>>> import numpy as np
>>> from numpy import linalg as LA
>>> np.set_printoptions(precision=2, suppress=True, linewidth=120, sign=" ")
>>> def tidy(a):
...     return np.round(a, 2) + 0
... 
>>> C = np.array([[2, 1, 1, 0, 0, 2], [2, 0, 0, 2, 0, 1]])
>>> X = np.repeat(C, 35 // 2, axis=0)
>>> rng = np.random.default_rng(51872)
>>> X = X + 0.05 * rng.normal(size=X.shape)
>>> tidy(X)
array([[ 2.01,  0.99,  0.99,  0.06, -0.04,  1.92],
       [ 1.99,  0.96,  0.99, -0.02,  0.  ,  1.97],
       [ 2.02,  1.01,  0.99, -0.07,  0.03,  2.02],
       [ 2.02,  1.  ,  1.  ,  0.04,  0.07,  2.03],
       [ 1.95,  1.11,  1.1 ,  0.08,  0.06,  2.11],
       [ 2.  ,  1.05,  1.08, -0.05,  0.07,  2.  ],
       [ 2.05,  1.01,  1.06, -0.02,  0.03,  1.95],
       [ 1.97,  0.96,  1.03, -0.02,  0.05,  2.01],
       [ 2.02,  0.96,  0.89,  0.  , -0.01,  2.  ],
       [ 2.04,  1.01,  1.08,  0.08, -0.01,  2.02],
       [ 2.05,  1.04,  0.99, -0.02, -0.08,  1.91],
       [ 1.96,  0.98,  1.09,  0.03, -0.05,  1.97],
       [ 2.05,  0.98,  0.96,  0.05, -0.04,  2.  ],
       [ 2.11,  0.99,  0.97,  0.02, -0.01,  2.06],
       [ 1.96,  0.95,  0.94,  0.  ,  0.06,  1.93],
       [ 1.89,  1.02,  0.97, -0.02, -0.01,  1.94],
       [ 1.99,  1.04,  1.  ,  0.02,  0.  ,  1.91],
       [ 1.96,  0.06,  0.01,  2.02,  0.12,  0.98],
       [ 2.  ,  0.02,  0.11,  1.99, -0.02,  1.02],
       [ 1.97,  0.08, -0.07,  2.05,  0.07,  1.02],
       [ 1.97,  0.  ,  0.02,  2.01,  0.03,  0.97],
       [ 1.98,  0.02, -0.07,  2.09, -0.03,  0.9 ],
       [ 2.09,  0.  ,  0.04,  2.07,  0.04,  1.05],
       [ 2.02, -0.04, -0.02,  1.94,  0.02,  1.04],
       [ 1.96,  0.01,  0.05,  1.96, -0.08,  0.85],
       [ 2.08,  0.02,  0.03,  1.97,  0.01,  1.04],
       [ 1.98,  0.01,  0.05,  2.02, -0.05,  0.96],
       [ 2.05,  0.05,  0.  ,  1.98, -0.04,  1.04],
       [ 1.92, -0.08, -0.1 ,  2.07,  0.04,  1.  ],
       [ 1.95, -0.04, -0.1 ,  2.05,  0.07,  1.03],
       [ 2.01, -0.03, -0.01,  2.03,  0.04,  0.98],
       [ 1.95, -0.03,  0.03,  1.96,  0.  ,  0.91],
       [ 1.95,  0.04, -0.05,  1.98, -0.02,  0.89],
       [ 1.98, -0.07,  0.02,  1.93,  0.06,  1.  ]])
>>> Uu, sig, Vt = LA.svd(X)
>>> tidy(sig)
array([ 16.21,   7.71,   0.34,   0.29,   0.23,   0.18])
>>> np.argmax(sig[:-1] / (sig[1:] + 1e-6)) + 1
np.int64(2)
>>> M2 = Uu[:, :2] @ np.diag(sig[:2]) @ Vt[:2]
>>> tidy(LA.norm(X - M2, 2)), tidy(sig[2])
(np.float64(0.34), np.float64(0.34))
>>> LA.matrix_rank(M2)
np.int64(2)
